% ipython --no-banner

In [1]: import numpy as np

In [2]: np.set_printoptions(precision=2, suppress=True, linewidth=200)

In [3]: other = np.array([[-2, 0], [2, 1], [1, 2]])

In [4]: E = np.tile(other, (2, 3))

In [5]: E
Out[5]: 
array([[-2,  0, -2,  0, -2,  0],
       [ 2,  1,  2,  1,  2,  1],
       [ 1,  2,  1,  2,  1,  2],
       [-2,  0, -2,  0, -2,  0],
       [ 2,  1,  2,  1,  2,  1],
       [ 1,  2,  1,  2,  1,  2]])

In [6]: r0, g = E[2], E[3]

In [7]: r0 @ g
Out[7]: np.int64(-6)

In [8]: p = (r0 @ g) / (r0 @ r0) * r0

In [9]: np.linalg.matrix_rank(np.outer(r0, g))
Out[9]: np.int64(1)

In [10]: g - p
Out[10]: array([-1.6,  0.8, -1.6,  0.8, -1.6,  0.8])

In [11]: np.abs(np.diag(np.linalg.qr(E)[1])) > 1e-9
Out[11]: array([ True,  True, False, False, False, False])

In [12]: print(np.linalg.lstsq(E[:-1].T, E[-1])[2])
2

In [13]: np.unique(E.round(6), axis=0).shape
Out[13]: (3, 6)

In [14]: print(round(float(np.trace(np.linalg.pinv(E) @ E)), 2))
2.0

In [15]: left, sv, vt = np.linalg.svd(E)

In [16]: np.argmax(sv[:-1] / (sv[1:] + 1e-6)) + 1
Out[16]: np.int64(2)

In [17]: sv.round(2) + 0
Out[17]: array([8.3 , 3.89, 0.  , 0.  , 0.  , 0.  ])

In [18]: other = left[:, :2] @ np.diag(sv[:2]) @ vt[:2]

In [19]: other.round(2) + 0
Out[19]: 
array([[-2.,  0., -2.,  0., -2.,  0.],
       [ 2.,  1.,  2.,  1.,  2.,  1.],
       [ 1.,  2.,  1.,  2.,  1.,  2.],
       [-2.,  0., -2.,  0., -2.,  0.],
       [ 2.,  1.,  2.,  1.,  2.,  1.],
       [ 1.,  2.,  1.,  2.,  1.,  2.]])

In [20]: np.round(np.abs(E - other).max(), 2)
Out[20]: np.float64(0.0)

In [21]: round(np.linalg.norm(E - other, 2), 2), round(float(sv[2]), 2)
Out[21]: (np.float64(0.0), 0.0)

In [22]: np.linalg.matrix_rank(E, rtol=0.05)
Out[22]: np.int64(2)

In [23]: round(np.linalg.norm(E - other) / np.linalg.norm(E), 2)
Out[23]: np.float64(0.0)

In [24]: rk = np.linalg.matrix_rank(E)

In [25]: rk
Out[25]: np.int64(2)

In [26]: N = np.linalg.svd(E)[2][rk:].T

In [27]: [int(np.linalg.matrix_rank(E[:i])) for i in range(1, len(E) + 1)]
Out[27]: [1, 2, 2, 2, 2, 2]

In [28]: np.round(N @ N.T, 2) + 0
Out[28]: 
array([[ 0.67,  0.  , -0.33,  0.  , -0.33,  0.  ],
       [ 0.  ,  0.67,  0.  , -0.33,  0.  , -0.33],
       [-0.33,  0.  ,  0.67,  0.  , -0.33,  0.  ],
       [ 0.  , -0.33,  0.  ,  0.67,  0.  , -0.33],
       [-0.33,  0.  , -0.33,  0.  ,  0.67,  0.  ],
       [ 0.  , -0.33,  0.  , -0.33,  0.  ,  0.67]])

In [29]: print(N.shape)
(6, 4)

In [30]: print(np.linalg.matrix_rank(E.T @ E), np.linalg.matrix_rank(E @ E.T))
2 2

In [31]: M = np.array([[-4, 3, 0], [3, -4, 0], [0, 0, -2]])

In [32]: print(M)
[[-4  3  0]
 [ 3 -4  0]
 [ 0  0 -2]]

In [33]: # splits into 2 blocks

In [34]: ev, V = np.linalg.eigh(M)

In [35]: (ev > 1e-8).sum(), (ev < -1e-8).sum()
Out[35]: (np.int64(0), np.int64(3))

In [36]: np.abs(V[:, -1])
Out[36]: array([0.71, 0.71, 0.  ])

In [37]: np.linalg.eigvalsh(M @ M)
Out[37]: array([ 1.,  4., 49.])

In [38]: np.unique(ev.round(6) + 0, return_counts=True)[1]
Out[38]: array([1, 1, 1])

In [39]: ev
Out[39]: array([-7., -2., -1.])

In [40]: print(np.abs(V[:, -1]).round(6).argmax())
0

In [41]: round(np.linalg.eigvalsh(M).min(), 2)
Out[41]: np.float64(-7.0)

In [42]: np.all(np.linalg.eigvalsh(M) > 0)
Out[42]: np.False_

In [43]: m1 = np.load("mat.npy")

In [44]: m1
Out[44]: 
array([[ 0,  2, -1],
       [ 2,  0,  2],
       [-1,  2,  0]])

In [45]: ev, V = np.linalg.eig(m1)

In [46]: np.sort(np.linalg.eigvals(m1 @ m1))
Out[46]: array([ 1.  ,  5.63, 11.37])

In [47]: print(np.sort(np.linalg.eigvals(np.linalg.inv(m1))))
[-0.3   0.42  1.  ]

In [48]: ev
Out[48]: array([-3.37,  1.  ,  2.37])

In [49]: round(np.prod(ev), 2)
Out[49]: np.float64(-8.0)

In [50]: x = np.array([6, 5, -2])

In [51]: rhs = m1 @ x

In [52]: rhs
Out[52]: array([12,  8,  4])

In [53]: np.linalg.solve(m1, -2 * rhs)
Out[53]: array([-12., -10.,   4.])

In [54]: [round(float(np.linalg.det(m1[:i, :i])), 2) + 0 for i in range(1, 4)]
Out[54]: [0.0, -4.0, -8.0]

In [55]: round(float(np.linalg.eigvalsh(m1).min()), 2)
Out[55]: -3.37

In [56]: ev, V = np.linalg.eigh(m1)

In [57]: print((ev > 1e-8).sum(), (ev < -1e-8).sum())
2 1

In [58]: np.linalg.eigvalsh(m1 @ m1)
Out[58]: array([ 1.  ,  5.63, 11.37])

In [59]: round(float(ev.sum()), 2), np.trace(m1)
Out[59]: (-0.0, np.int64(0))

In [60]: np.round(V.T @ m1 @ V, 2) + 0
Out[60]: 
array([[-3.37,  0.  ,  0.  ],
       [ 0.  ,  1.  ,  0.  ],
       [ 0.  ,  0.  ,  2.37]])

In [61]: X = np.array([[-0.5, -8.0, 0.5, -2.5],
    ...:     [0.2, 24.0, -1.8, -0.8],
    ...:     [0.6, 10.0, -0.4, -0.1],
    ...:     [-0.8, 16.0, 2.3, 0.4]])

In [62]: q, V = np.linalg.qr(X[:, :1])[0], np.linalg.qr(X[:, 1:])[0]

In [63]: sv = np.linalg.svd(q.T @ V, compute_uv=False)

In [64]: (sv > 0.9).sum()
Out[64]: np.int64(0)

In [65]: sv
Out[65]: array([0.87])

In [66]: left, sv, vt = np.linalg.svd(X)

In [67]: np.argmax(sv[:-1] / (sv[1:] + 1e-6)) + 1
Out[67]: np.int64(1)

In [68]: print(sv)
[31.56  3.15  2.62  0.52]

In [69]: other = left[:, :1] @ np.diag(sv[:1]) @ vt[:1]

In [70]: other
Out[70]: 
array([[-0.02, -8.02,  0.12, -0.05],
       [ 0.05, 24.02, -0.35,  0.15],
       [ 0.02, 10.  , -0.15,  0.06],
       [ 0.03, 15.96, -0.23,  0.1 ]])

In [71]: np.round(np.abs(X - other).max(), 2)
Out[71]: np.float64(2.53)

In [72]: np.round(np.linalg.norm(X - other) / np.linalg.norm(X), 2)
Out[72]: np.float64(0.13)

In [73]: np.linalg.matrix_rank(other)
Out[73]: np.int64(1)

In [74]: np.round(np.linalg.norm(X, 2) / np.linalg.norm(X), 2)
Out[74]: np.float64(0.99)

In [75]: [round(float(x), 2) for x in np.linalg.svd(X, compute_uv=False)[:3]]
Out[75]: [31.56, 3.15, 2.62]

In [76]: round(np.log10(np.linalg.cond(X)))
Out[76]: 2

In [77]: print(np.argsort(-np.linalg.norm(X, axis=0).round(6), kind="stable")[:3])
[1 2 3]

In [78]: np.round(np.linalg.det(X[::-1]), 2)
Out[78]: np.float64(-134.99)

In [79]: print(np.einsum("ii->", X))
23.5

In [80]: other = np.array([[3, 2], [1, -2]])

In [81]: W2 = np.kron(other, M)

In [82]: W2.shape
Out[82]: (6, 6)

In [83]: A = np.load("arr.npy")

In [84]: A
Out[84]: 
array([[-1.29, -2.25,  0.89, -1.34],
       [ 0.4 , -0.1 , -0.1 ,  1.5 ],
       [-1.5 ,  1.1 ,  0.9 , -1.3 ],
       [-1.3 , -2.3 ,  0.8 , -1.3 ]])

In [85]: x = np.array([2, 2, 2, -2])

In [86]: rhs = A @ x

In [87]: coef, lr = np.zeros(4), 1 / np.linalg.norm(A, 2) ** 2

In [88]: for i in range(30):
    ...:     coef -= lr * A.T @ (A @ coef - rhs)
    ...:     if i % 10 == 0: print(i, round(np.linalg.norm(A @ coef - rhs), 2))
    ...: 
0 3.85
10 0.83
20 0.58

In [89]: coef
Out[89]: array([-0.01,  1.95, -0.21, -1.38])

In [90]: r0 = np.array([-1, 2, -2, -2])

In [91]: other = A + np.outer(r0, np.eye(4)[1])

In [92]: round(float(np.linalg.det(other) / np.linalg.det(A)), 2), np.round(1 + np.linalg.solve(A, r0)[1], 2)
Out[92]: (1.14, np.float64(1.14))

In [93]: other = np.array([[0, 3, 2, 5], [2, 5, 5, 1], [4, 0, 3, 3], [0, 1, 2, 4]])

In [94]: J = np.triu(other)

In [95]: J
Out[95]: 
array([[0, 3, 2, 5],
       [0, 5, 5, 1],
       [0, 0, 3, 3],
       [0, 0, 0, 4]])

In [96]: round(np.trace(np.linalg.pinv(J) @ J), 2)
Out[96]: np.float64(3.0)

In [97]: np.allclose(J[:-1].T @ np.linalg.lstsq(J[:-1].T, J[-1])[0], J[-1])
Out[97]: True

In [98]: np.round(J @ np.linalg.pinv(J) @ J, 2) + 0
Out[98]: 
array([[0., 3., 2., 5.],
       [0., 5., 5., 1.],
       [0., 0., 3., 3.],
       [0., 0., 0., 4.]])

In [99]: left, sv, vt = np.linalg.svd(J)

In [100]: sv
Out[100]: array([9.55, 5.19, 2.2 , 0.  ])

In [101]: np.argmax(sv[:-1] / (sv[1:] + 1e-6)) + 1
Out[101]: np.int64(3)

In [102]: other = left[:, :3] @ np.diag(sv[:3]) @ vt[:3]

In [103]: round(float(np.linalg.norm(J - other) / np.linalg.norm(J)), 2)
Out[103]: 0.0

In [104]: np.linalg.matrix_rank(J, rtol=0.05)
Out[104]: np.int64(3)

In [105]: np.linalg.matrix_rank(other)
Out[105]: np.int64(3)

In [106]: round(float(np.abs(J - other).max()), 2)
Out[106]: 0.0

In [107]: rng = np.random.default_rng(42860)

In [108]: idx = rng.permutation(4)

In [109]: print(idx)
[1 2 0 3]

In [110]: other = J[idx][:, idx]

In [111]: np.allclose(other, J)
Out[111]: False

In [112]: np.round(np.linalg.norm(J, 2) / np.linalg.norm(J), 2)
Out[112]: np.float64(0.86)

In [113]: arr = np.array([[0, 2, 0, 0], [1, -2, 0, 0], [0, 0, 0, 2], [0, 0, 1, -2]])

In [114]: left, sv, vt = np.linalg.svd(arr, full_matrices=False)

In [115]: round(float(np.sqrt((sv ** 2).sum())), 2), np.round(np.linalg.norm(arr), 2)
Out[115]: (4.24, np.float64(4.24))

In [116]: (sv > 1e-8).sum()
Out[116]: np.int64(4)

In [117]: np.allclose(left * sv @ vt, arr)
Out[117]: True

In [118]: left.shape, sv.shape, vt.shape
Out[118]: ((4, 4), (4,), (4, 4))

In [119]: sv / sv[0]
Out[119]: array([1.  , 1.  , 0.23, 0.23])

In [120]: np.cumsum(sv ** 2) / np.sum(sv ** 2)
Out[120]: array([0.47, 0.95, 0.97, 1.  ])

In [121]: np.round(vt @ vt.T, 2) + 0
Out[121]: 
array([[1., 0., 0., 0.],
       [0., 1., 0., 0.],
       [0., 0., 1., 0.],
       [0., 0., 0., 1.]])

In [122]: F = np.tanh(np.array([[0.0, 1.2],
     ...:     [0.8, -0.3],
     ...:     [0.3, -0.6],
     ...:     [0.1, -1.1],
     ...:     [-1.8, -0.2],
     ...:     [-0.6, -2.1],
     ...:     [0.8, 0.6],
     ...:     [1.3, -0.2],
     ...:     [-1.8, -0.6],
     ...:     [0.6, 0.6],
     ...:     [-0.5, -1.5],
     ...:     [0.1, -1.1],
     ...:     [-1.4, 0.9],
     ...:     [-0.6, -0.9],
     ...:     [-0.8, 0.5],
     ...:     [-0.9, -1.5],
     ...:     [-0.8, 1.0]]) @ np.array([[-0.5, -1.0, -1.8], [0.0, -0.2, 1.2]]))

In [123]: F.round(2) + 0
Out[123]: 
array([[ 0.  , -0.24,  0.89],
       [-0.38, -0.63, -0.95],
       [-0.15, -0.18, -0.85],
       [-0.05,  0.12, -0.91],
       [ 0.72,  0.95,  1.  ],
       [ 0.29,  0.77, -0.89],
       [-0.38, -0.73, -0.62],
       [-0.57, -0.85, -0.99],
       [ 0.72,  0.96,  0.99],
       [-0.29, -0.62, -0.35],
       [ 0.24,  0.66, -0.72],
       [-0.05,  0.12, -0.91],
       [ 0.6 ,  0.84,  1.  ],
       [ 0.29,  0.65,  0.  ],
       [ 0.38,  0.6 ,  0.97],
       [ 0.42,  0.83, -0.18],
       [ 0.38,  0.54,  0.99]])

In [124]: other = np.linalg.inv(arr)

In [125]: print(np.linalg.det(arr) * other)
[[4. 4. 0. 0.]
 [2. 0. 0. 0.]
 [0. 0. 4. 4.]
 [0. 0. 2. 0.]]

In [126]: np.linalg.inv(other)
Out[126]: 
array([[ 0.,  2.,  0.,  0.],
       [ 1., -2., -0., -0.],
       [ 0.,  0.,  0.,  2.],
       [-0., -0.,  1., -2.]])

In [127]: print(round(float(np.linalg.slogdet(arr)[0]), 2))
1.0

In [128]: np.allclose(other, arr.T)
Out[128]: False

In [129]: other
Out[129]: 
array([[1. , 1. , 0. , 0. ],
       [0.5, 0. , 0. , 0. ],
       [0. , 0. , 1. , 1. ],
       [0. , 0. , 0.5, 0. ]])

In [130]: np.round(np.linalg.det(arr) * np.linalg.det(other), 2)
Out[130]: np.float64(1.0)

In [131]: (np.abs(other) > 1e-9).astype(int)
Out[131]: 
array([[1, 1, 0, 0],
       [1, 0, 0, 0],
       [0, 0, 1, 1],
       [0, 0, 1, 0]])
